$ ipython --no-banner

In [1]: import numpy as np

In [2]: from numpy import linalg as LA

In [3]: np.set_printoptions(precision=1, suppress=True, linewidth=140)

In [4]: def tidy(a):
   ...:     return np.round(a, 1) + 0
   ...: 

In [5]: F = np.loadtxt("arr.csv", delimiter=",")

In [6]: tidy(F)
Out[6]: 
array([[1. , 0.2, 0. , 0. , 0. , 0. ],
       [0.2, 1. , 0.2, 0. , 0. , 0. ],
       [0. , 0.2, 1. , 0.2, 0. , 0. ],
       [0. , 0. , 0.2, 1. , 0.2, 0. ],
       [0. , 0. , 0. , 0.2, 1. , 0.2],
       [0. , 0. , 0. , 0. , 0.2, 1. ]])

In [7]: M2 = LA.inv(F)

In [8]: tidy(LA.inv(M2))
Out[8]: 
array([[1. , 0.2, 0. , 0. , 0. , 0. ],
       [0.2, 1. , 0.2, 0. , 0. , 0. ],
       [0. , 0.2, 1. , 0.2, 0. , 0. ],
       [0. , 0. , 0.2, 1. , 0.2, 0. ],
       [0. , 0. , 0. , 0.2, 1. , 0.2],
       [0. , 0. , 0. , 0. , 0.2, 1. ]])

In [9]: tidy(F @ M2)
Out[9]: 
array([[1., 0., 0., 0., 0., 0.],
       [0., 1., 0., 0., 0., 0.],
       [0., 0., 1., 0., 0., 0.],
       [0., 0., 0., 1., 0., 0.],
       [0., 0., 0., 0., 1., 0.],
       [0., 0., 0., 0., 0., 1.]])

In [10]: (np.abs(M2) > 1e-9).astype(int)
Out[10]: 
array([[1, 1, 0, 0, 0, 0],
       [1, 1, 1, 0, 0, 0],
       [0, 1, 1, 1, 0, 0],
       [0, 0, 1, 1, 1, 0],
       [0, 0, 0, 1, 1, 1],
       [0, 0, 0, 0, 1, 1]])

In [11]: print(tidy(LA.det(F) * M2))
[[ 0.8 -0.2  0.   0.   0.   0. ]
 [-0.2  0.9 -0.2  0.   0.   0. ]
 [ 0.  -0.2  0.9 -0.2  0.   0. ]
 [ 0.   0.  -0.2  0.9 -0.2  0. ]
 [ 0.   0.   0.  -0.2  0.9 -0.2]
 [ 0.   0.   0.   0.  -0.2  0.8]]

In [12]: print(tidy(LA.cond(F)))
2.1

In [13]: F.inv()
Traceback (most recent call last):
  Cell In[13], line 1
    F.inv()
AttributeError: 'numpy.ndarray' object has no attribute 'inv'


In [14]: tidy(np.abs(LA.eigvals(F)).max())
Out[14]: np.float64(1.4)

In [15]: np.trace(F)
Out[15]: np.float64(6.0)
